$ python3 -q
>>> import numpy as np
>>> import numpy.linalg as la
>>> np.set_printoptions(suppress=True, linewidth=120)
>>> def tidy(a):
...     return np.round(a, 2) + 0
... 
>>> M = np.load("block19.npy")
>>> M
array([[ 0,  2, -2, -2],
       [ 0,  0,  1,  0],
       [ 0,  0,  0,  2],
       [ 0,  0,  0,  0]])
>>> # triangular: eigenvalues sit on the diagonal
>>> rk = la.matrix_rank(M)
>>> rk
np.int64(3)
>>> N = la.svd(M)[2][rk:].T
>>> N[:, 0] / N[np.abs(N[:, 0]).round(6).argmax(), 0]
array([1., 0., 0., 0.])
>>> N.shape
(4, 1)
>>> [int(la.matrix_rank(M[:i])) for i in range(1, len(M) + 1)]
[1, 2, 3, 3]
>>> la.matrix_rank(M.T @ M), la.matrix_rank(M @ M.T)
(np.int64(3), np.int64(3))
>>> [int(la.matrix_rank(np.delete(M, i, axis=0))) for i in range(4)]
[2, 2, 2, 3]
>>> Uu, s = la.svd(M)
Traceback (most recent call last):
  File "<python-input-15>", line 1, in <module>
    Uu, s = la.svd(M)
    ^^^^^
ValueError: too many values to unpack (expected 2)
>>> Uu, s, Vt = la.svd(M, full_matrices=False)
>>> tidy(Uu.T @ Uu)
array([[1., 0., 0., 0.],
       [0., 1., 0., 0.],
       [0., 0., 1., 0.],
       [0., 0., 0., 1.]])
>>> rng = np.random.default_rng(618)
>>> labels = rng.permutation(4)
>>> labels
array([2, 0, 3, 1])
>>> other = M[labels][:, labels]
>>> tidy(la.det(other)), tidy(la.det(M[labels]))
(np.float64(0.0), np.float64(0.0))
>>> np.trace(other)
np.int64(0)
>>> np.allclose(other, M)
False
>>> np.diag(other)
array([0, 0, 0, 0])
>>> other
array([[ 0,  0,  2,  0],
       [-2,  0, -2,  2],
       [ 0,  0,  0,  0],
       [ 1,  0,  0,  0]])
>>> other = M + rng.integers(-2, 3, (4, 3)) @ rng.integers(-2, 3, (3, 4))
>>> other
array([[-7, -5, -6, -6],
       [-4, -4, -1, -4],
       [-2, -2, -1, -1],
       [-6, -6, -2, -6]])
>>> la.matrix_rank(other - M, tol=1e-8)
np.int64(3)
>>> np.abs(other - M).sum(axis=1)
array([22, 14,  8, 20])
>>> other - M
array([[-7, -7, -4, -4],
       [-4, -4, -2, -4],
       [-2, -2, -1, -3],
       [-6, -6, -2, -6]])
>>> other = np.array([[3, 2], [0, 1], [1, 1]])
>>> W2 = np.array([[-1, 2, 0, 1], [2, -1, 1, -2]])
>>> arr = other @ W2 + 0.1 * rng.normal(size=(3, 4))
>>> tidy(arr)
array([[ 1.16,  4.02,  1.86, -1.15],
       [ 2.06, -1.  ,  1.04, -1.82],
       [ 1.05,  1.02,  0.98, -1.02]])
>>> blk = np.stack([arr, -2 * arr, arr[::-1]])
>>> la.matrix_rank(blk.reshape(3, -1))
np.int64(2)
>>> (blk @ arr.T).shape
(3, 3, 3)
>>> tidy(la.norm(blk, axis=(1, 2)))
array([ 6.01, 12.01,  6.01])
